$ python -q
>>> import numpy as np
>>> from numpy import linalg as LA
>>> np.set_printoptions(suppress=True, linewidth=100)
>>> F = np.load("w.npy")
>>> F
array([[-4, -1,  3],
       [-1,  0, -1],
       [ 3, -1,  4]])
>>> # symmetric
>>> LA.cond(F) > 100
np.False_
>>> np.round(np.abs(LA.svd(F)[2][-1]), 2)
array([0.05, 0.96, 0.26])
>>> np.argsort(-LA.norm(F, axis=0).round(6), kind="stable")[:3]
array([0, 2, 1])
>>> print(round(np.log10(LA.cond(F))))
1
>>> round(LA.norm(F, 2) / LA.norm(F), 2)
np.float64(0.72)
>>> feats = np.load("sample15.npy")
>>> feats
array([[2, 0, 5],
       [5, 2, 0],
       [0, 5, 2]])
>>> x = np.array([-5, 3, -1])
>>> y = feats @ x
>>> y
array([-15, -19,  13])
>>> np.round(LA.solve(feats.T, feats[0]), 2) + 0
array([1., 0., 0.])
>>> np.round(LA.solve(feats, 5 * y), 2)
array([-25.,  15.,  -5.])
>>> x = np.array([-5, 7, 3])
>>> np.einsum("ij,j->i", feats, x)
array([  5, -11,  41])
>>> feats @ np.ones(3)
array([7., 7., 7.])
>>> np.sign((feats @ x).round(6))
array([ 1, -1,  1])
>>> feats @ (2 * x)
array([ 10, -22,  82])
>>> print(feats @ x)
[  5 -11  41]
>>> rng = np.random.default_rng(742199)
>>> idx = rng.permutation(3)
>>> print(idx)
[2 1 0]
>>> M2 = feats[idx][:, idx]
>>> np.allclose(M2, feats)
False
>>> np.trace(M2)
np.int64(6)
>>> M = np.array([[3.0, 2.0, 2.0, 2.0],
...     [2.0, 3.0, 2.0, 2.0],
...     [2.0, 2.0, 3.0, 2.0],
...     [2.0, 2.0, 2.0, 3.0]])
>>> # equal to its transpose
>>> x = np.ones(4)
>>> for _ in range(3):
...     x = M @ x
...     x /= LA.norm(x)
...     print(round(x @ M @ x, 2))
... 
9.0
9.0
9.0
>>> x
array([0.5, 0.5, 0.5, 0.5])
>>> print(round(LA.eigvalsh(M)[-1], 2))
9.0
>>> low = LA.cholesky(M)
>>> np.round(M / np.sqrt(np.outer(np.diag(M), np.diag(M))), 2)
array([[1.  , 0.67, 0.67, 0.67],
       [0.67, 1.  , 0.67, 0.67],
       [0.67, 0.67, 1.  , 0.67],
       [0.67, 0.67, 0.67, 1.  ]])
>>> print(low.round(2))
[[1.73 0.   0.   0.  ]
 [1.15 1.29 0.   0.  ]
 [1.15 0.52 1.18 0.  ]
 [1.15 0.52 0.34 1.13]]
>>> print(np.round(low @ low.T, 2))
[[3. 2. 2. 2.]
 [2. 3. 2. 2.]
 [2. 2. 3. 2.]
 [2. 2. 2. 3.]]
>>> C2 = low.T @ low
>>> print(np.round(LA.svd(low, compute_uv=False) ** 2, 2))
[9. 1. 1. 1.]
>>> np.trace(C2), (low ** 2).sum()
(np.float64(12.0), np.float64(12.0))
>>> np.round(np.diag(C2), 2)
array([7.  , 2.2 , 1.51, 1.29])
>>> print(np.sort(np.abs(np.fft.fft(M[0]))), np.round(np.sort(LA.svd(M, compute_uv=False)), 2))
[1. 1. 1. 9.] [1. 1. 1. 9.]
>>> K = np.loadtxt("mat.csv", delimiter=",")
>>> K.round(2) + 0
array([[  5.6 , -28.26,   3.9 , -18.66],
       [  0.67,  -8.59,   1.59,  -4.58],
       [  0.3 ,  -7.17,   1.28,  -3.7 ],
       [ -0.32,  -4.65,   0.65,  -2.24],
       [ -0.48,  -3.94,   0.45,  -1.86],
       [ -0.66,  -2.95,   0.17,  -1.36],
       [ -0.71,  -2.58,   0.06,  -1.19],
       [ -0.75,  -2.06,  -0.08,  -0.96],
       [ -0.74,  -1.56,  -0.19,  -0.74],
       [ -0.64,  -1.01,  -0.27,  -0.51],
       [ -0.16,  -0.17,  -0.1 ,  -0.11],
       [  0.  ,   0.  ,   0.  ,   0.  ],
       [  0.58,   0.51,   0.45,   0.4 ],
       [  0.67,   0.58,   0.52,   0.46],
       [  2.3 ,   1.92,   2.18,   1.93],
       [  2.72,   2.3 ,   2.66,   2.38],
       [  3.01,   2.58,   3.02,   2.72],
       [  3.49,   3.05,   3.61,   3.31],
       [  4.04,   3.63,   4.31,   4.03],
       [  4.21,   3.81,   4.52,   4.26],
       [  5.55,   5.41,   6.36,   6.27],
       [  6.09,   6.12,   7.13,   7.15],
       [  6.62,   6.85,   7.91,   8.06],
       [  7.23,   7.74,   8.83,   9.17],
       [  8.96,  10.47,  11.54,  12.55],
       [  9.42,  11.26,  12.29,  13.52],
       [ 10.14,  12.54,  13.48,  15.08],
       [ 10.6 ,  13.4 ,  14.27,  16.13],
       [ 15.24,  23.19,  22.63,  27.92],
       [ 15.29,  23.3 ,  22.72,  28.06]])
>>> # looks like rank 3
>>> W2 = K[[9, 0]].astype(float)
>>> for _ in range(7):
...     idx = LA.norm(K[:, None] - W2, axis=-1).argmin(axis=1)
...     W2 = np.array([K[idx == j].mean(axis=0) for j in range(2)])
... 
>>> idx
array([1, 0, 0, 0, 0, 0, 0, 0, 0, 0, 0, 0, 0, 0, 0, 0, 0, 0, 0, 0, 0, 0, 0, 0, 0, 0, 0, 0, 0, 0])
>>> np.abs(W2[1] - W2[0]).argmax()
np.int64(1)
>>> np.bincount(idx)
array([29,  1])
>>> print(W2.round(2))
[[  3.89   3.59   5.24   5.04]
 [  5.6  -28.26   3.9  -18.66]]
>>> K @ K
Traceback (most recent call last):
  File "<python-input-54>", line 1, in <module>
    K @ K
    ~~^~~
ValueError: matmul: Input operand 1 has a mismatch in its core dimension 0, with gufunc signature (n?,k),(k,m?)->(n?,m?) (size 30 is different from 4)
>>> C2 = K.T @ K
>>> print(np.round(LA.svd(K, compute_uv=False) ** 2, 2) + 0)
[8240.17  839.16   20.07    0.  ]
>>> print(LA.matrix_rank(C2))
3
>>> np.allclose(C2, C2.T)
True
